>>> import numpy as np
>>> np.set_printoptions(precision=2, suppress=True, linewidth=100, sign=" ")
>>> A = np.load("layer1.npy")
>>> A
array([[ 0,  0,  2,  0,  0,  0],
       [ 0,  0,  0,  1,  2,  0],
       [ 0,  0,  0,  0,  0,  0]])
>>> Uu, sigma, Vt = np.linalg.svd(A)
>>> V = Vt[:(sigma > 1e-8).sum()]
>>> rng = np.random.default_rng(11)
>>> x = A[1] + 2 * A[2] + rng.integers(2) * np.eye(6)[2]
>>> x
array([ 0.,  0.,  0.,  1.,  2.,  0.])
>>> V.T @ V
array([[ 0. ,  0. ,  0. ,  0. ,  0. ,  0. ],
       [ 0. ,  0. ,  0. ,  0. ,  0. ,  0. ],
       [ 0. ,  0. ,  1. ,  0. ,  0. ,  0. ],
       [ 0. ,  0. ,  0. ,  0.2,  0.4,  0. ],
       [ 0. ,  0. ,  0. ,  0.4,  0.8,  0. ],
       [ 0. ,  0. ,  0. ,  0. ,  0. ,  0. ]])
>>> round(np.linalg.norm(x - V.T @ V @ x), 2)
np.float64(0.0)
>>> rank = np.linalg.matrix_rank(A)
>>> rank
np.int64(2)
>>> ns = np.linalg.svd(A)[2][rank:].T
>>> [int(np.linalg.matrix_rank(np.delete(A, i, axis=0))) for i in range(3)]
[1, 1, 2]
>>> [int(np.linalg.matrix_rank(A[:, :j + 1])) for j in range(6)]
[0, 0, 1, 2, 2, 2]
>>> np.round(A @ ns, 2) + 0
array([[ 0.,  0.,  0.,  0.],
       [ 0.,  0.,  0.,  0.],
       [ 0.,  0.,  0.,  0.]])
>>> [int(np.linalg.matrix_rank(A[:i])) for i in range(1, len(A) + 1)]
[1, 2, 2]
>>> Uu, sigma, Vt = np.linalg.svd(A)
>>> np.argmax(sigma[:-1] / (sigma[1:] + 1e-6)) + 1
np.int64(2)
>>> Y = Uu[:, :2] @ np.diag(sigma[:2]) @ Vt[:2]
>>> round(np.linalg.norm(A - Y) / np.linalg.norm(A), 2)
np.float64(0.0)
>>> round(float(np.linalg.norm(A - Y, 2)), 2), sigma[2]
(0.0, np.float64(0.0))
>>> round(np.linalg.norm(A, 2) / np.linalg.norm(A), 2)
np.float64(0.75)
>>> np.linalg.cond(A) > 100
np.True_
>>> np.linalg.matrix_rank(A, rtol=0.1)
np.int64(2)
>>> [round(float(x), 2) for x in np.linalg.svd(A, compute_uv=False)[:3]]
[2.24, 2.0, 0.0]
>>> mat = np.load("test15.npy")
>>> mat
array([[ 0,  1,  0,  1,  0,  0],
       [ 1,  0,  0,  1,  0,  0],
       [ 0,  0,  0,  0,  0,  0],
       [ 1,  1,  0,  0,  0,  0],
       [ 0,  0,  0,  0,  0,  1],
       [ 0,  0,  0,  0,  1,  0]])
>>> rank = np.linalg.matrix_rank(mat)
>>> rank
np.int64(5)
>>> ns = np.linalg.svd(mat)[2][rank:].T
>>> ns.shape
(6, 1)
>>> np.linalg.lstsq(A[:-1].T, A[-1])[2]
np.int32(2)
>>> np.abs(np.diag(np.linalg.qr(A)[1])) > 1e-9
array([False, False, False])
>>> round(np.trace(np.linalg.pinv(A) @ A), 2)
np.float64(2.0)
>>> A @ np.linalg.pinv(A) @ A
array([[ 0.,  0.,  2.,  0.,  0.,  0.],
       [ 0.,  0.,  0.,  1.,  2.,  0.],
       [ 0.,  0.,  0.,  0.,  0.,  0.]])
>>> np.allclose(A[:-1].T @ np.linalg.lstsq(A[:-1].T, A[-1])[0], A[-1])
True
>>> m1 = np.load("w.npy")
>>> m1
array([[-1,  0,  0,  0],
       [ 0, -1,  0,  2],
       [ 0,  0,  2,  0],
       [ 0,  1,  0,  3]])
>>> u = np.array([0, 0])
>>> np.array([np.convolve(row, u, "same") for row in m1])
array([[ 0,  0,  0,  0],
       [ 0,  0,  0,  0],
       [ 0,  0,  0,  0],
       [ 0,  0,  0,  0]])
>>> Y = np.array([[-2, 8], [-6, 2], [4, -5], [-9, 9]])
>>> np.einsum("ik,kj->ji", m1, Y)
array([[  2, -12,   8, -33],
       [ -8,  16, -10,  29]])
>>> np.linalg.matrix_rank(m1 @ Y)
np.int64(2)
>>> np.vstack([m1, Y.T]).shape
(6, 4)
>>> w, V = np.linalg.eig(m1)
>>> np.sort(np.linalg.eigvals(m1 @ m1))
array([  1. ,   2.1,   4. ,  11.9])
>>> np.sort(np.linalg.eigvals(m1.T))
array([-1.45, -1.  ,  2.  ,  3.45])
>>> w
array([ 3.45, -1.45, -1.  ,  2.  ])
>>> round(np.prod(w), 2)
np.float64(10.0)
>>> np.round(m1 @ V[:, 0] - w[0] * V[:, 0], 2) + 0
array([ 0.,  0.,  0.,  0.])
>>> (m1 - m1.T) / 2
array([[ 0. ,  0. ,  0. ,  0. ],
       [ 0. ,  0. ,  0. ,  0.5],
       [ 0. ,  0. ,  0. ,  0. ],
       [ 0. , -0.5,  0. ,  0. ]])
>>> m1.inv()
Traceback (most recent call last):
  File "<python-input-53>", line 1, in <module>
    m1.inv()
    ^^^^^^
AttributeError: 'numpy.ndarray' object has no attribute 'inv'
>>> m1 @ m1
array([[  1,   0,   0,   0],
       [  0,   3,   0,   4],
       [  0,   0,   4,   0],
       [  0,   2,   0,  11]])
>>> np.allclose(m1, m1.T)
False
>>> np.trace(m1)
np.int64(3)
>>> np.sort(np.abs(np.linalg.eigvals(m1)))
array([ 1.  ,  1.45,  2.  ,  3.45])
>>> np.round(np.abs(np.linalg.eigvals(m1)).max(), 2)
np.float64(3.45)
>>> data = np.array([[-3, -2, -1, 2],
...     [-2, -3, -1, -1],
...     [-3, 1, -2, -2],
...     [3, -1, 2, -1],
...     [3, -3, 2, -3],
...     [-3, 1, -1, -1],
...     [0, -3, 0, 0]])
>>> data
array([[-3, -2, -1,  2],
       [-2, -3, -1, -1],
       [-3,  1, -2, -2],
       [ 3, -1,  2, -1],
       [ 3, -3,  2, -3],
       [-3,  1, -1, -1],
       [ 0, -3,  0,  0]])
>>> x = np.array([-2, 4, 2, -1])
>>> target = data @ x
>>> np.linalg.lstsq(data, target)[0]
array([-2.,  4.,  2., -1.])
>>> target = target + 0.02 * rng.normal(size=7)
>>> target
array([ -5.97,  -8.98,   7.99,  -5.01, -11.01,   9.01, -12.  ])
>>> c, *_ = np.linalg.lstsq(data, target)
>>> np.round(np.linalg.norm(target - data @ c), 2)
np.float64(0.02)
>>> [round(float(np.linalg.norm(np.linalg.solve(data.T @ data + lam * np.eye(4), data.T @ target))), 2) for lam in (0, 1, 10, 100)]
[5.01, 4.06, 3.0, 1.03]
>>> Y = np.c_[data[:, :3] @ np.array([[-4, -5, 5], [-1, -2, -3], [2, 0, -3]]), np.array([5, 0, 1, 0, 5, 1, 1])]
>>> Y
array([[ 12,  19,  -6,   5],
       [  9,  16,   2,   0],
       [  7,  13, -12,   1],
       [ -7, -13,  12,   0],
       [ -5,  -9,  18,   5],
       [  9,  13, -15,   1],
       [  3,   6,   9,   1]])
>>> np.round(np.linalg.norm(Y - data @ np.linalg.lstsq(data, Y)[0], axis=0), 2) + 0
array([ 0.  ,  0.  ,  0.  ,  4.52])
>>> np.linalg.norm(np.linalg.qr(data)[0].T @ Y, axis=0) ** 2 / ((Y ** 2).sum(axis=0) + 1e-12)
array([ 1.  ,  1.  ,  1.  ,  0.61])
>>> proj = data @ np.linalg.solve(data.T @ data, data.T)
>>> np.diag(proj)
array([ 0.7 ,  0.48,  0.66,  0.34,  0.69,  0.77,  0.35])
>>> np.allclose(proj @ proj, proj)
True
>>> np.round(proj @ data[:, 2], 2) + 0
array([-1., -1., -2.,  2.,  2., -1.,  0.])
>>> np.round(np.linalg.eigvalsh(proj), 2) + 0
array([ 0.,  0.,  0.,  1.,  1.,  1.,  1.])
>>> u = np.array([1, 0, 3])
>>> np.polyval(u, data[2])
array([ 12,   4,   7,   7])
>>> np.array([np.convolve(row, u, "same") for row in data])
array([[ -2, -10,  -4,  -3],
       [ -3,  -7, -10,  -3],
       [  1, -11,   1,  -6],
       [ -1,  11,  -4,   6],
       [ -3,  11, -12,   6],
       [  1, -10,   2,  -3],
       [ -3,   0,  -9,   0]])
>>> np.convolve(data[2], u)
array([ -3,   1, -11,   1,  -6,  -6])
